% ipython --no-banner

In [1]: import numpy as np

In [2]: import numpy.linalg as la

In [3]: np.set_printoptions(suppress=True, linewidth=160)

In [4]: def rd(a):
   ...:     return np.round(a, 2) + 0
   ...: 

In [5]: r0 = np.array([2, 1, 3, 3, 3, 2, 2, 3])

In [6]: r1 = np.array([0, -9, -7, -9, 5])

In [7]: arr = r0[:, None] + r1[None, :]

In [8]: arr
Out[8]: 
array([[ 2, -7, -5, -7,  7],
       [ 1, -8, -6, -8,  6],
       [ 3, -6, -4, -6,  8],
       [ 3, -6, -4, -6,  8],
       [ 3, -6, -4, -6,  8],
       [ 2, -7, -5, -7,  7],
       [ 2, -7, -5, -7,  7],
       [ 3, -6, -4, -6,  8]])

In [9]: U, sigma, vt = la.svd(arr, full_matrices=False)

In [10]: rd(U.T @ U)
Out[10]: 
array([[1., 0., 0., 0., 0.],
       [0., 1., 0., 0., 0.],
       [0., 0., 1., 0., 0.],
       [0., 0., 0., 1., 0.],
       [0., 0., 0., 0., 1.]])

In [11]: np.allclose(U * sigma @ vt, arr)
Out[11]: True

In [12]: rd(np.cumsum(sigma ** 2) / np.sum(sigma ** 2))
Out[12]: array([0.99, 1.  , 1.  , 1.  , 1.  ])

In [13]: rd(np.sqrt((sigma ** 2).sum())), rd(la.norm(arr))
Out[13]: (np.float64(37.05), np.float64(37.05))

In [14]: rd(vt @ vt.T)
Out[14]: 
array([[1., 0., 0., 0., 0.],
       [0., 1., 0., 0., 0.],
       [0., 0., 1., 0., 0.],
       [0., 0., 0., 1., 0.],
       [0., 0., 0., 0., 1.]])

In [15]: np.abs(U[:, 0]).round(6).argmax()
Out[15]: np.int64(1)

In [16]: rd(np.abs(vt[0]))
Out[16]: array([0.18, 0.51, 0.36, 0.51, 0.56])

In [17]: data = np.loadtxt("sample14.csv", delimiter=",")

In [18]: data
Out[18]: 
array([[-1., -2., -2.,  0.,  0.,  0., -2., -2.],
       [-2., -1., -2.,  0.,  0.,  0., -2., -2.],
       [-2., -2., -1.,  0.,  0.,  0., -2., -2.],
       [ 0.,  0.,  0., -1., -2., -2.,  0.,  0.],
       [ 0.,  0.,  0., -2., -1., -2.,  0.,  0.],
       [ 0.,  0.,  0., -2., -2., -1.,  0.,  0.],
       [-2., -2., -2.,  0.,  0.,  0., -1., -2.],
       [-2., -2., -2.,  0.,  0.,  0., -2., -1.]])

In [19]: M2 = np.inv(data)
AttributeError: module 'numpy' has no attribute 'inv'


In [20]: M2 = la.inv(data)

In [21]: rd(la.inv(M2))
Out[21]: 
array([[-1., -2., -2.,  0.,  0.,  0., -2., -2.],
       [-2., -1., -2.,  0.,  0.,  0., -2., -2.],
       [-2., -2., -1.,  0.,  0.,  0., -2., -2.],
       [ 0.,  0.,  0., -1., -2., -2.,  0.,  0.],
       [ 0.,  0.,  0., -2., -1., -2.,  0.,  0.],
       [ 0.,  0.,  0., -2., -2., -1.,  0.,  0.],
       [-2., -2., -2.,  0.,  0.,  0., -1., -2.],
       [-2., -2., -2.,  0.,  0.,  0., -2., -1.]])

In [22]: rd(la.slogdet(data)[0])
Out[22]: np.float64(1.0)

In [23]: (np.abs(M2) > 1e-9).astype(int)
Out[23]: 
array([[1, 1, 1, 0, 0, 0, 1, 1],
       [1, 1, 1, 0, 0, 0, 1, 1],
       [1, 1, 1, 0, 0, 0, 1, 1],
       [0, 0, 0, 1, 1, 1, 0, 0],
       [0, 0, 0, 1, 1, 1, 0, 0],
       [0, 0, 0, 1, 1, 1, 0, 0],
       [1, 1, 1, 0, 0, 0, 1, 1],
       [1, 1, 1, 0, 0, 0, 1, 1]])
